% ipython --no-banner

In [1]: import numpy as np

In [2]: np.set_printoptions(precision=2, suppress=True, linewidth=160)

In [3]: def rnd(a):
   ...:     return np.round(a, 2) + 0
   ...: 

In [4]: F = np.loadtxt("m.csv", delimiter=",")

In [5]: F
Out[5]: 
array([[0., 2., 0., 3., 2., 0., 0., 2., 0., 3.],
       [1., 1., 0., 3., 2., 0., 0., 1., 2., 1.],
       [0., 0., 0., 0., 0., 1., 3., 0., 0., 0.],
       [0., 0., 0., 3., 0., 0., 0., 2., 2., 3.],
       [0., 0., 0., 3., 2., 0., 0., 3., 0., 3.],
       [0., 0., 3., 0., 0., 3., 0., 0., 0., 0.],
       [0., 0., 0., 0., 0., 2., 2., 0., 0., 0.],
       [0., 3., 0., 1., 1., 0., 0., 0., 3., 2.],
       [0., 1., 0., 3., 1., 0., 0., 3., 3., 1.],
       [0., 0., 0., 1., 3., 0., 0., 3., 3., 3.]])

In [6]: vec = np.array([5, 9, 3, 5, 9, 1, 0, 3, 8, 4])

In [7]: rhs = F @ vec

In [8]: coef, lr = np.zeros(10), 1 / np.linalg.norm(F, 2) ** 2

In [9]: for i in range(300):
   ...:     coef -= lr * F.T @ (F @ coef - rhs)
   ...:     if i % 50 == 0: print(i, round(np.linalg.norm(F @ coef - rhs), 2))
   ...: 
0 33.4
50 2.78
100 0.95
150 0.65
200 0.53
250 0.45

In [10]: rnd(np.linalg.cond(F))
Out[10]: np.float64(407.52)

In [11]: print(rnd(coef))
[ 2.47  8.46  2.65  5.77  9.77  1.33 -0.19  2.02  8.23  3.72]

In [12]: ang = np.radians(135)

In [13]: r_ = np.eye(10)

In [14]: r_[5, 5] = r_[0, 0] = np.cos(ang)

In [15]: r_[5, 0], r_[0, 5] = -np.sin(ang), np.sin(ang)

In [16]: rnd(r_)
Out[16]: 
array([[-0.71,  0.  ,  0.  ,  0.  ,  0.  ,  0.71,  0.  ,  0.  ,  0.  ,  0.  ],
       [ 0.  ,  1.  ,  0.  ,  0.  ,  0.  ,  0.  ,  0.  ,  0.  ,  0.  ,  0.  ],
       [ 0.  ,  0.  ,  1.  ,  0.  ,  0.  ,  0.  ,  0.  ,  0.  ,  0.  ,  0.  ],
       [ 0.  ,  0.  ,  0.  ,  1.  ,  0.  ,  0.  ,  0.  ,  0.  ,  0.  ,  0.  ],
       [ 0.  ,  0.  ,  0.  ,  0.  ,  1.  ,  0.  ,  0.  ,  0.  ,  0.  ,  0.  ],
       [-0.71,  0.  ,  0.  ,  0.  ,  0.  , -0.71,  0.  ,  0.  ,  0.  ,  0.  ],
       [ 0.  ,  0.  ,  0.  ,  0.  ,  0.  ,  0.  ,  1.  ,  0.  ,  0.  ,  0.  ],
       [ 0.  ,  0.  ,  0.  ,  0.  ,  0.  ,  0.  ,  0.  ,  1.  ,  0.  ,  0.  ],
       [ 0.  ,  0.  ,  0.  ,  0.  ,  0.  ,  0.  ,  0.  ,  0.  ,  1.  ,  0.  ],
       [ 0.  ,  0.  ,  0.  ,  0.  ,  0.  ,  0.  ,  0.  ,  0.  ,  0.  ,  1.  ]])

In [17]: Y = F @ r_.T

In [18]: rnd(np.linalg.det(r_)), rnd(np.trace(r_))
Out[18]: (np.float64(1.0), np.float64(6.59))

In [19]: np.allclose(np.linalg.norm(F, axis=1), np.linalg.norm(Y, axis=1))
Out[19]: True

In [20]: rnd(np.linalg.svd(F, compute_uv=False)), rnd(np.linalg.svd(Y, compute_uv=False))
Out[20]: 
(array([12.52,  4.89,  4.17,  3.4 ,  3.19,  2.8 ,  2.21,  1.39,  0.72,  0.03]),
 array([12.52,  4.89,  4.17,  3.4 ,  3.19,  2.8 ,  2.21,  1.39,  0.72,  0.03]))

In [21]: rnd(Y)
Out[21]: 
array([[ 0.  ,  2.  ,  0.  ,  3.  ,  2.  ,  0.  ,  0.  ,  2.  ,  0.  ,  3.  ],
       [-0.71,  1.  ,  0.  ,  3.  ,  2.  , -0.71,  0.  ,  1.  ,  2.  ,  1.  ],
       [ 0.71,  0.  ,  0.  ,  0.  ,  0.  , -0.71,  3.  ,  0.  ,  0.  ,  0.  ],
       [ 0.  ,  0.  ,  0.  ,  3.  ,  0.  ,  0.  ,  0.  ,  2.  ,  2.  ,  3.  ],
       [ 0.  ,  0.  ,  0.  ,  3.  ,  2.  ,  0.  ,  0.  ,  3.  ,  0.  ,  3.  ],
       [ 2.12,  0.  ,  3.  ,  0.  ,  0.  , -2.12,  0.  ,  0.  ,  0.  ,  0.  ],
       [ 1.41,  0.  ,  0.  ,  0.  ,  0.  , -1.41,  2.  ,  0.  ,  0.  ,  0.  ],
       [ 0.  ,  3.  ,  0.  ,  1.  ,  1.  ,  0.  ,  0.  ,  0.  ,  3.  ,  2.  ],
       [ 0.  ,  1.  ,  0.  ,  3.  ,  1.  ,  0.  ,  0.  ,  3.  ,  3.  ,  1.  ],
       [ 0.  ,  0.  ,  0.  ,  1.  ,  3.  ,  0.  ,  0.  ,  3.  ,  3.  ,  3.  ]])
